In [1]: import numpy as np

In [2]: from numpy import linalg as LA

In [3]: np.set_printoptions(precision=2, suppress=True, linewidth=140)

In [4]: X = np.load("mat.npy")

In [5]: X
Out[5]: 
array([[1, 5, 0, 0],
       [0, 4, 0, 0],
       [0, 0, 1, 5],
       [0, 0, 0, 4]])

In [6]: P = np.triu(np.array([[2, 1, 3, 0], [1, 0, 1, 0], [2, 1, 3, 1], [2, 0, 3, 1]]), 1) + np.eye(4)

In [7]: out = P @ X @ LA.inv(P)

In [8]: print(np.trace(out), np.trace(X))
10.0 10

In [9]: round(LA.det(out), 2)
Out[9]: np.float64(16.0)

In [10]: np.poly(out)
Out[10]: array([  1., -10.,  33., -40.,  16.])

In [11]: out
Out[11]: 
array([[ 1.,  8., -8., 23.],
       [ 0.,  4., -3.,  8.],
       [ 0.,  0.,  1.,  8.],
       [ 0.,  0.,  0.,  4.]])

In [12]: evals, vecs = LA.eig(X)

In [13]: np.sort(LA.eigvals(LA.inv(X)))
Out[13]: array([0.25, 0.25, 1.  , 1.  ])

In [14]: evals
Out[14]: array([1., 4., 1., 4.])

In [15]: np.prod(evals)
Out[15]: np.float64(16.0)

In [16]: W0 = np.load("m.npy")

In [17]: W0
Out[17]: 
array([[ 0, -1, -3, -6, -3, -2,  2],
       [ 1,  0,  5,  8,  1,  5, -3],
       [ 3, -5,  0,  5, -3,  3, -5],
       [ 6, -8, -5,  0,  1, -6,  3],
       [ 3, -1,  3, -1,  0, -6,  0],
       [ 2, -5, -3,  6,  6,  0,  1],
       [-2,  3,  5, -3,  0, -1,  0]])

In [18]: LA.norm(W0, axis=0)
Out[18]: array([ 7.94, 11.18, 10.1 , 13.08,  7.48, 10.54,  6.93])

In [19]: print(np.round(LA.norm(W0[2], 1), 2), round(LA.norm(W0[2], np.inf), 2))
24.0 5.0

In [20]: np.round(LA.norm(W0) ** 2 / LA.norm(W0, 2) ** 2, 2)
Out[20]: np.float64(2.51)

In [21]: Uu, sig, Vh = LA.svd(W0)

In [22]: np.argmax(sig[:-1] / (sig[1:] + 1e-6)) + 1
Out[22]: np.int64(6)

In [23]: sig.round(2) + 0
Out[23]: array([16.41, 16.41,  8.09,  8.09,  1.84,  1.84,  0.  ])

In [24]: out = Uu[:, :6] @ np.diag(sig[:6]) @ Vh[:6]

In [25]: print(LA.matrix_rank(out))
6
